$ ipython --no-banner

In [1]: import numpy as np

In [2]: np.set_printoptions(suppress=True, linewidth=100)

In [3]: other = np.array([[-1, 1, -3, 2, -2, 2, -2, -2, 1], [-3, 0, 0, 0, 2, 1, 2, -3, 0]])

In [4]: J = other.T @ other

In [5]: J
Out[5]: 
array([[10, -1,  3, -2, -4, -5, -4, 11, -1],
       [-1,  1, -3,  2, -2,  2, -2, -2,  1],
       [ 3, -3,  9, -6,  6, -6,  6,  6, -3],
       [-2,  2, -6,  4, -4,  4, -4, -4,  2],
       [-4, -2,  6, -4,  8, -2,  8, -2, -2],
       [-5,  2, -6,  4, -2,  5, -2, -7,  2],
       [-4, -2,  6, -4,  8, -2,  8, -2, -2],
       [11, -2,  6, -4, -2, -7, -2, 13, -2],
       [-1,  1, -3,  2, -2,  2, -2, -2,  1]])

In [6]: rng = np.random.default_rng(567111)

In [7]: labels = rng.permutation(9)

In [8]: labels
Out[8]: array([2, 6, 8, 7, 5, 3, 0, 4, 1])

In [9]: other = J[labels][:, labels]

In [10]: np.round(np.linalg.det(other), 3), round(float(np.linalg.det(J[labels])), 3)
Out[10]: (np.float64(0.0), -0.0)

In [11]: np.round(np.sort(np.abs(np.linalg.eigvals(other))), 3) + 0
Out[11]: array([ 0.   ,  0.   ,  0.   ,  0.   ,  0.   ,  0.   ,  0.   , 25.595, 33.405])

In [12]: data = np.loadtxt("out18.csv", delimiter=",")

In [13]: data
Out[13]: 
array([[1.   , 0.5  , 0.25 , 0.125, 0.062, 0.031, 0.016, 0.008],
       [0.5  , 1.   , 0.5  , 0.25 , 0.125, 0.062, 0.031, 0.016],
       [0.25 , 0.5  , 1.   , 0.5  , 0.25 , 0.125, 0.062, 0.031],
       [0.125, 0.25 , 0.5  , 1.   , 0.5  , 0.25 , 0.125, 0.062],
       [0.062, 0.125, 0.25 , 0.5  , 1.   , 0.5  , 0.25 , 0.125],
       [0.031, 0.062, 0.125, 0.25 , 0.5  , 1.   , 0.5  , 0.25 ],
       [0.016, 0.031, 0.062, 0.125, 0.25 , 0.5  , 1.   , 0.5  ],
       [0.008, 0.016, 0.031, 0.062, 0.125, 0.25 , 0.5  , 1.   ]])

In [14]: L = np.linalg.cholesky(data)

In [15]: round(float(np.prod(np.diag(L)) ** 2), 3), np.round(np.linalg.det(data), 3)
Out[15]: (0.133, np.float64(0.133))

In [16]: L.round(3)
Out[16]: 
array([[1.   , 0.   , 0.   , 0.   , 0.   , 0.   , 0.   , 0.   ],
       [0.5  , 0.866, 0.   , 0.   , 0.   , 0.   , 0.   , 0.   ],
       [0.25 , 0.433, 0.866, 0.   , 0.   , 0.   , 0.   , 0.   ],
       [0.125, 0.217, 0.433, 0.866, 0.   , 0.   , 0.   , 0.   ],
       [0.062, 0.109, 0.217, 0.433, 0.866, 0.   , 0.   , 0.   ],
       [0.031, 0.054, 0.109, 0.217, 0.433, 0.866, 0.   , 0.   ],
       [0.016, 0.027, 0.054, 0.109, 0.217, 0.433, 0.866, 0.   ],
       [0.008, 0.014, 0.027, 0.054, 0.109, 0.217, 0.433, 0.866]])

In [17]: np.round(np.diag(L) ** 2, 3)
Out[17]: array([1.  , 0.75, 0.75, 0.75, 0.75, 0.75, 0.75, 0.75])
